$ python3 -q
>>> import numpy as np
>>> import numpy.linalg as la
>>> np.set_printoptions(precision=2, suppress=True, linewidth=120, legacy="1.25")
>>> other = np.array([[0, 2, 2, 1], [1, 0, 0, 0], [1, 2, 1, 0], [1, 2, 0, 1]])
>>> J = np.triu(other, 1)
>>> print(J)
[[0 2 2 1]
 [0 0 0 0]
 [0 0 0 0]
 [0 0 0 0]]
>>> print(la.matrix_rank(J, rtol=0.1))
1
>>> print(np.round(la.norm(J, 2) / la.norm(J), 2))
1.0
>>> print([round(float(x), 2) for x in la.svd(J, compute_uv=False)[:3]])
[3.0, 0.0, 0.0]
>>> print(la.cond(J) > 100)
True
>>> def softmax(z):
...     e = np.exp(z - z.max(axis=-1, keepdims=True))
...     return e / e.sum(axis=-1, keepdims=True)
... 
>>> print(softmax(J[3]))
[0.25 0.25 0.25 0.25]
>>> print(softmax(10 * J[3]))
[0.25 0.25 0.25 0.25]
>>> print(softmax(J).sum(axis=1))
[1. 1. 1. 1.]
>>> scores = J @ J.T / np.sqrt(4)
>>> print(softmax(scores).round(6).argmax(axis=1))
[0 0 0 0]
>>> feats = np.load("mat.npy")
>>> print(feats)
[[-3 -5  0  0]
 [ 0  5 -1  0]
 [ 0  0  6  0]]
>>> print(feats - feats[0])
[[ 0  0  0  0]
 [ 3 10 -1  0]
 [ 3  5  6  0]]
>>> print(feats.sum(axis=1))
[-8  4  6]
>>> print(la.svd(feats, compute_uv=False))
[7.49 5.99 2.01]
>>> print(np.abs(feats).max())
6
>>> np.zeros(3, 4)
Traceback (most recent call last):
  File "<python-input-22>", line 1, in <module>
    np.zeros(3, 4)
    ~~~~~~~~^^^^^^
TypeError: Cannot interpret '4' as a data type
>>> print(np.count_nonzero(feats))
5
>>> print(feats.shape)
(3, 4)
>>> K = np.loadtxt("layer8.csv", delimiter=",")
>>> print(K.round(2) + 0)
[[-5.4  -0.4  -3.47]
 [ 0.65  5.65 -1.45]
 [-4.96  0.04 -3.32]
 [ 0.5   5.5  -1.5 ]
 [-3.95  1.05 -2.98]
 [ 0.47  5.47 -1.51]
 [-1.32  3.68 -2.11]
 [-9.29 -4.29 -4.76]
 [-3.93  1.07 -2.98]
 [-5.06 -0.06 -3.35]
 [-1.61  3.39 -2.2 ]
 [-2.74  2.26 -2.58]
 [-1.04  3.96 -2.01]
 [ 4.99  9.99  0.  ]
 [-7.42 -2.42 -4.14]
 [-1.56  3.44 -2.19]
 [-0.41  4.59 -1.8 ]]
>>> G = np.cov(K, rowvar=False)
>>> print(np.argsort(-K.std(axis=0).round(6), kind="stable"))
[0 1 2]
>>> print(np.corrcoef(K.T))
[[1. 1. 1.]
 [1. 1. 1.]
 [1. 1. 1.]]
>>> print(G)
[[11.81 11.81  3.94]
 [11.81 11.81  3.94]
 [ 3.94  3.94  1.31]]
>>> print(np.polyfit(K[:, 2], K[:, 1], 1))
[ 3. 10.]
>>> print(np.median(K, axis=0))
[-1.61  3.39 -2.2 ]
>>> w1 = np.array([[-3, 1, -3, -3, -2, -2],
...     [2, -3, 2, 0, 2, -1],
...     [0, -3, -3, -1, -1, 3]])
>>> coef = np.array([9, 9, 5, 5, 9, 9])
>>> H = np.maximum(K @ w1 + coef, 0)
>>> print((H > 0).mean(axis=0))
[1.   0.76 1.   0.94 1.   0.71]
>>> print(la.matrix_rank(H))
5
>>> W2 = np.array([[-1, -3], [3, 3], [-2, 3], [3, -3], [3, -2], [1, 1]])
>>> print((H @ W2).round(6).argmax(axis=1))
[0 0 0 0 0 0 0 0 0 0 0 0 0 0 0 0 0]
>>> print(w1 @ W2)
[[ -5  14]
 [-10 -14]
 [ -6 -10]]
>>> arr = np.array([[2, 5, 4, 3], [5, 6, 2, 0], [4, 2, 2, 3], [3, 0, 3, 6]])
>>> print(arr)
[[2 5 4 3]
 [5 6 2 0]
 [4 2 2 3]
 [3 0 3 6]]
>>> try:
...     la.cholesky(arr)
... except la.LinAlgError as e:
...     print(e)
... 
Matrix is not positive definite
>>> print(round(float(la.eigvalsh(arr).min()), 2))
-2.85
>>> print([round(float(la.det(arr[:i, :i])), 2) + 0 for i in range(1, 5)])
[2.0, -13.0, -50.0, -3.0]
>>> q, vecs = la.qr(arr[:, :3])[0], la.qr(arr[:, 3:])[0]
>>> s = la.svd(q.T @ vecs, compute_uv=False)
>>> print(s)
[1.]
>>> print((s > 0.9).sum())
1
